$ ipython --no-banner

In [1]: import numpy as np

In [2]: np.set_printoptions(precision=3, suppress=True, linewidth=200, legacy="1.25")

In [3]: rnd = lambda a: np.round(a, 3) + 0

In [4]: X = np.load("layer19.npy")

In [5]: X
Out[5]: 
array([[  5.746,   1.344,  -0.252,  -1.637,   1.574,   2.205,  -1.68 ,  -1.157],
       [ -3.338,  -0.783,  -3.718,   3.617,  -0.643,  -1.701,   1.36 ,   4.803],
       [-12.352,   1.065,  -1.679,   0.125,   2.805,  -3.597,   0.823,  -2.934],
       [  2.672,  -1.446,  -3.307,   1.317,   0.102,  -2.275,  -2.915,   0.349],
       [  0.396,   1.411,   4.897,  -2.921,   0.124,   2.636,   1.047,  -1.705],
       [  0.67 ,   0.345,   0.082,  -0.248,   1.259,  -0.57 ,  -1.246,  -1.068],
       [ -2.407,  -0.056,  -0.341,   3.348,  -4.526,  -5.051,   3.597,   3.161],
       [ -3.121,  -0.673,  -2.794,   1.512,  -0.227,  -1.915,  -0.672,   0.445],
       [ -3.521,  -2.34 ,  -2.282,   1.277,   2.695,   0.05 ,   0.535,  -0.473],
       [ -5.816,   1.976,  -0.03 ,   1.787,   0.263,  -1.363,  -1.261,   0.878],
       [  5.265,  -1.424,  -0.65 ,  -2.371,  -0.147,   1.674,  -3.104,  -0.879],
       [ -1.082,   0.495,   0.793,   0.27 ,  -2.924,  -1.635,   1.606,   1.294],
       [ -0.541,   0.367,   1.453,  -1.779,   1.686,   0.931,  -1.571,  -1.985],
       [  1.117,   2.528,   2.241,  -2.887,  -0.643,  -0.037,   0.201,  -1.656],
       [ -6.019,   2.041,  -0.268,  -0.42 ,   1.38 ,  -2.115,  -0.029,  -0.919],
       [  2.965,   1.269,   3.557,  -1.981,  -1.516,   1.736,   0.128,  -0.034],
       [  1.525,   0.827,   1.019,  -0.237,   0.918,   0.368,   0.837,  -1.307],
       [ -2.348,   1.302,   1.605,  -0.639,   0.643,  -1.378,   0.618,  -1.991],
       [  1.202,   0.864,  -1.528,   2.709,  -3.23 ,  -2.775,  -0.771,   2.275],
       [  5.727,  -2.016,  -1.084,  -0.063,   2.152,   1.384,  -1.233,  -1.335],
       [  1.102,   1.501,   4.177,  -3.85 ,   4.053,   3.108,   0.429,  -4.924],
       [ -5.736,   1.927,  -1.547,   2.567,  -0.679,  -1.663,   0.874,   2.694],
       [ -0.431,   1.877,   4.436,  -3.565,   3.624,   2.438,   1.579,  -2.547],
       [  4.029,  -0.725,   0.236,  -0.685,   2.234,   2.75 ,  -1.872,  -1.369],
       [  1.528,  -0.279,  -0.186,  -0.963,  -0.609,   1.049,   0.11 ,   0.973],
       [ -3.591,  -0.033,  -0.083,  -0.087,  -0.231,  -0.359,   1.608,   0.659],
       [  3.931,  -0.926,  -3.51 ,   1.162,  -1.081,  -1.977,  -3.832,   1.788],
       [  0.062,  -2.25 ,  -3.387,   2.122,   2.563,   1.888,  -2.585,   1.845],
       [ -2.931,  -2.369,  -4.791,   4.041,  -0.657,  -3.018,  -0.843,   1.884],
       [  3.821,  -0.085,  -0.058,  -0.343,  -0.377,   0.595,  -1.592,   0.178],
       [ -6.809,   1.605,  -3.144,   2.108,   1.553,  -3.188,  -1.358,  -0.486],
       [ -0.753,  -1.346,  -1.232,   0.639,   1.35 ,  -1.481,   0.603,  -0.228],
       [ -0.444,   0.526,   1.17 ,  -1.204,  -2.161,  -3.908,  -0.324,  -1.931],
       [  2.01 ,   4.016,   4.888,  -4.064,  -2.609,   0.712,  -1.674,  -1.36 ],
       [ -2.801,  -0.207,  -1.652,   1.58 ,  -2.325,  -2.936,   0.783,   1.063],
       [ -3.396,   1.7  ,   0.532,  -0.333,  -0.183,  -1.856,   2.44 ,  -0.419],
       [  2.991,   0.763,  -0.556,  -0.306,  -2.343,   0.978,  -0.087,   1.044],
       [  1.562,   1.835,  -1.072,   0.084,   0.283,  -2.627,  -2.147,  -1.463],
       [  0.52 ,  -0.903,   2.638,  -2.485,  -1.418,   0.026,   1.831,  -1.528],
       [  1.037,  -0.704,   0.729,  -0.704,  -2.208,   0.382,   0.127,   1.088]])

In [6]: Xc = X - X.mean(axis=0)

In [7]: Uu, sig, vt = np.linalg.svd(Xc, full_matrices=False)

In [8]: (np.sign(Uu[:, 0]) == np.sign(Uu[0, 0])).astype(int)
Out[8]: array([1, 0, 0, 1, 1, 1, 0, 0, 0, 0, 1, 0, 1, 1, 0, 1, 1, 0, 0, 1, 1, 0, 1, 1, 1, 0, 1, 0, 0, 1, 0, 0, 0, 1, 0, 0, 1, 1, 1, 1])

In [9]: rnd((sig ** 2).sum() ** 2 / (sig ** 4).sum())
Out[9]: 3.059

In [10]: np.abs(vt[0]).argmax()
Out[10]: 0

In [11]: np.searchsorted(np.cumsum(sig ** 2) / (sig ** 2).sum(), 0.9) + 1
Out[11]: 4

In [12]: np.linalg.matrix_rank(Xc)
Out[12]: 8

In [13]: M2 = np.c_[X[:, :6] @ np.array([[2, 1, -3, -3, 3, 2],
    ...:     [2, -1, 2, 2, 2, -1],
    ...:     [3, -3, -1, -3, 3, -3],
    ...:     [3, -2, 3, 0, 1, -2],
    ...:     [0, -2, 0, -2, -1, -2],
    ...:     [0, 3, -3, -1, -3, 0]]), np.array([2, 2, 3, 0, 2, 3, 2, 3, 0, 1, 2, 3, 0, 3, 2, 1, 0, 1, 3, 0, 1, 2, 0, 3, 2, 1, 1, 0, 3, 0, 1, 3, 2, 2, 1, 2, 2, 2, 2, 1])]

In [14]: rnd(M2)
Out[14]: 
array([[  8.513,  11.899, -25.824, -19.147,   9.344,  11.03 ,   2.   ],
       [ -8.545,  -2.452,  28.12 ,  22.589, -13.371,  -0.687,   2.   ],
       [-27.236, -25.031,  52.031,  42.21 , -31.852, -26.592,   3.   ],
       [ -3.518,   4.376,   3.175,   1.084,   3.243,  13.873,   0.   ],
       [  9.542,  -2.204, -19.934, -15.941,   7.748,  -9.716,   2.   ],
       [  1.532,  -3.653,  -0.436,  -3.514,   3.149,  -1.273,   3.   ],
       [  4.095, -14.125,  32.647,  22.235,  14.671,  -1.379,   2.   ],
       [-11.434,  -2.381,  21.092,  18.768, -11.607,   0.243,   3.   ],
       [-14.737,  -2.129,  11.846,   7.289, -23.657,  -5.8  ,   0.   ],
       [ -2.409, -15.891,  30.88 ,  22.327,  -7.973, -17.618,   1.   ],
       [ -1.381,  18.697, -30.128, -18.073,   3.751,  18.94 ,   2.   ],
       [  2.015,  -3.553,   9.158,   9.34 ,   8.222,   0.27 ,   3.   ],
       [ -1.326,  -2.288,  -7.226,  -6.305,  -2.788,  -5.622,   0.   ],
       [  5.352,  -1.185,  -9.086,  -3.695,  12.997,   0.043,   3.   ],
       [-10.02 , -15.521,  27.492,  22.298, -10.234, -15.195,   2.   ],
       [ 13.196,   3.227, -21.065, -15.732,  16.431,   0.984,   1.   ],
       [  7.05 ,  -2.617,  -5.755,  -8.182,   7.027,  -2.196,   0.   ],
       [  0.806, -12.607,  10.26 ,   4.925,   3.227, -10.821,   1.   ],
       [  7.675,  -2.361,  16.102,  11.941,  15.014,   7.166,   3.   ],
       [  3.981,  10.969, -24.47 , -23.649,   3.53 ,  12.544,   0.   ],
       [  6.187,  -4.012, -25.355, -24.049,   1.612, -12.234,   1.   ],
       [ -4.558, -11.787,  35.299,  28.724,  -9.76 , -12.534,   2.   ],
       [  5.505,  -8.42 , -17.398, -17.947,   1.266, -16.165,   0.   ],
       [  5.261,   9.198, -24.078, -21.463,   0.176,   4.977,   3.   ],
       [ -0.949,   8.656, -10.992,  -4.415,  -0.033,   7.037,   2.   ],
       [ -7.758,  -3.75 ,  11.606,  11.777,  -9.867,  -6.264,   1.   ],
       [ -1.034,   9.294,  -0.718,   1.024,   7.585,  19.156,   1.   ],
       [ -8.171,   8.767,  -0.597,  -1.539, -20.58 ,   3.165,   0.   ],
       [-12.85 ,  -2.011,  30.023,  22.76 , -14.152,   4.112,   3.   ],
       [  6.269,   7.305, -14.389, -11.3  ,   9.368,   9.341,   0.   ],
       [-13.516, -15.868,  42.669,  33.151, -16.53 , -13.113,   1.   ],
       [ -5.977,  -4.132,   7.159,   2.044,  -4.915,  -0.442,   3.   ],
       [  0.062,  -9.474,   9.326,   7.104,  15.911,   1.806,   2.   ],
       [ 14.524,  -1.188, -17.214,  -8.156,  25.135,  -1.314,   2.   ],
       [ -6.232,  -4.956,  23.189,  20.531,  -1.06 ,   1.051,   1.   ],
       [ -2.795, -11.228,  17.625,  14.214,   0.226,  -9.056,   2.   ],
       [  4.922,  12.128, -10.743,  -2.071,   7.934,  12.185,   2.   ],
       [  3.83 ,  -5.672,   8.189,   4.261,  12.822,   3.771,   2.   ],
       [ -0.307,   1.393, -13.537,  -8.47 ,   6.523,   1.835,   2.   ],
       [  0.741,   6.524,  -8.506,  -2.672,   4.248,   6.415,   1.   ]])

In [15]: rnd(np.linalg.norm(M2 - X @ np.linalg.lstsq(X, M2)[0], axis=0))
Out[15]: array([ 0.   ,  0.   ,  0.   ,  0.   ,  0.   ,  0.   , 10.159])

In [16]: rnd(np.linalg.norm(np.linalg.qr(X)[0].T @ M2, axis=0) ** 2 / ((M2 ** 2).sum(axis=0) + 1e-12))
Out[16]: array([1.   , 1.   , 1.   , 1.   , 1.   , 1.   , 0.293])

In [17]: np.linalg.matrix_rank(M2)
Out[17]: 7

In [18]: rnd(np.linalg.lstsq(X, M2[:, 0])[0])
Out[18]: array([2., 2., 3., 3., 0., 0., 0., 0.])

In [19]: np.linalg.matrix_rank(np.c_[X, M2])
Out[19]: 9

In [20]: q, V = np.linalg.qr(M2[:, :1])[0], np.linalg.qr(M2[:, 1:])[0]

In [21]: sig = np.linalg.svd(q.T @ V, compute_uv=False)

In [22]: (sig > 0.9).sum()
Out[22]: 1

In [23]: rnd(np.degrees(np.arccos(sig.clip(0, 1))))
Out[23]: array([2.898])

In [24]: rnd(sig)
Out[24]: array([0.999])
